% ipython --no-banner

In [1]: import numpy as np

In [2]: np.set_printoptions(suppress=True, linewidth=160)

In [3]: def tidy(a):
   ...:     return np.round(a, 3) + 0
   ...: 

In [4]: mat = np.loadtxt("w.csv", delimiter=",")

In [5]: print(tidy(mat))
[[ 1.151 -0.179 -0.199 -0.453 -0.234  0.344  0.279 -0.695  1.357  0.314 -0.155  0.574 -0.576]
 [-0.179  0.541 -0.229  0.299  0.094 -0.952  1.37   0.452  0.26   0.877 -0.494  0.278  0.508]
 [-0.199 -0.229  0.506  0.916 -0.537 -0.252  0.63   0.688  0.744 -0.057 -0.068  0.162  0.821]
 [-0.453  0.299  0.916  1.203  0.71   0.119  0.675 -0.53  -0.397 -0.623 -0.083  0.06   1.541]
 [-0.234  0.094 -0.537  0.71   2.218 -0.957  0.523  0.282  1.692  1.333  0.586  0.322  1.188]
 [ 0.344 -0.952 -0.252  0.119 -0.957  2.737 -0.342 -1.161  0.802  0.801  0.429  0.115  0.451]
 [ 0.279  1.37   0.63   0.675  0.523 -0.342  1.704  0.12  -1.138 -1.062 -1.185 -0.994 -0.247]
 [-0.695  0.452  0.688 -0.53   0.282 -1.161  0.12   1.214  1.134  1.143 -0.745  0.07  -0.275]
 [ 1.357  0.26   0.744 -0.397  1.692  0.802 -1.138  1.134  2.182 -0.432 -0.767 -0.165 -0.916]
 [ 0.314  0.877 -0.057 -0.623  1.333  0.801 -1.062  1.143 -0.432  0.358 -0.838  0.095 -0.497]
 [-0.155 -0.494 -0.068 -0.083  0.586  0.429 -1.185 -0.745 -0.767 -0.838  0.648  0.167  0.688]
 [ 0.574  0.278  0.162  0.06   0.322  0.115 -0.994  0.07  -0.165  0.095  0.167  1.853  0.074]
 [-0.576  0.508  0.821  1.541  1.188  0.451 -0.247 -0.275 -0.916 -0.497  0.688  0.074  0.684]]

In [6]: w, V = np.linalg.eigh(mat)

In [7]: vec = np.array([3, 1, 2, 3, 0, 0, 1, 2, 1, 0, 3, 1, 1])

In [8]: print(tidy(vec @ mat @ vec / (vec @ vec)), tidy(w[0]), tidy(w[-1]))
1.072 -4.0 5.0

In [9]: r = np.linalg.matrix_rank(mat)

In [10]: print(r)
10

In [11]: N = np.linalg.svd(mat)[2][r:].T

In [12]: print([int(np.linalg.matrix_rank(mat[:i])) for i in range(1, len(mat) + 1)])
[1, 2, 3, 4, 5, 6, 7, 8, 9, 10, 10, 10, 10]

In [13]: print([int(np.linalg.matrix_rank(mat[:, :j + 1])) for j in range(13)])
[1, 2, 3, 4, 5, 6, 7, 8, 9, 10, 10, 10, 10]

In [14]: print(np.linalg.matrix_rank(mat.T @ mat), np.linalg.matrix_rank(mat @ mat.T))
10 10

In [15]: print(np.allclose(mat @ N, 0))
True

In [16]: print(tidy(np.linalg.eigvalsh(mat).min()))
-4.0

In [17]: E = np.loadtxt("block18.csv", delimiter=",")

In [18]: print(E)
[[3. 2. 2. 0. 2. 0. 0. 0. 0.]
 [2. 3. 2. 0. 2. 0. 0. 0. 0.]
 [2. 2. 3. 0. 2. 0. 0. 0. 0.]
 [0. 0. 0. 3. 0. 2. 2. 2. 2.]
 [2. 2. 2. 0. 3. 0. 0. 0. 0.]
 [0. 0. 0. 2. 0. 3. 2. 2. 2.]
 [0. 0. 0. 2. 0. 2. 3. 2. 2.]
 [0. 0. 0. 2. 0. 2. 2. 3. 2.]
 [0. 0. 0. 2. 0. 2. 2. 2. 3.]]

In [19]: print((np.linalg.matrix_power((E != 0) + (E.T != 0) + np.eye(9), 9) > 0).astype(int))
[[1 1 1 0 1 0 0 0 0]
 [1 1 1 0 1 0 0 0 0]
 [1 1 1 0 1 0 0 0 0]
 [0 0 0 1 0 1 1 1 1]
 [1 1 1 0 1 0 0 0 0]
 [0 0 0 1 0 1 1 1 1]
 [0 0 0 1 0 1 1 1 1]
 [0 0 0 1 0 1 1 1 1]
 [0 0 0 1 0 1 1 1 1]]

In [20]: print(tidy(np.linalg.det(E)))
99.0
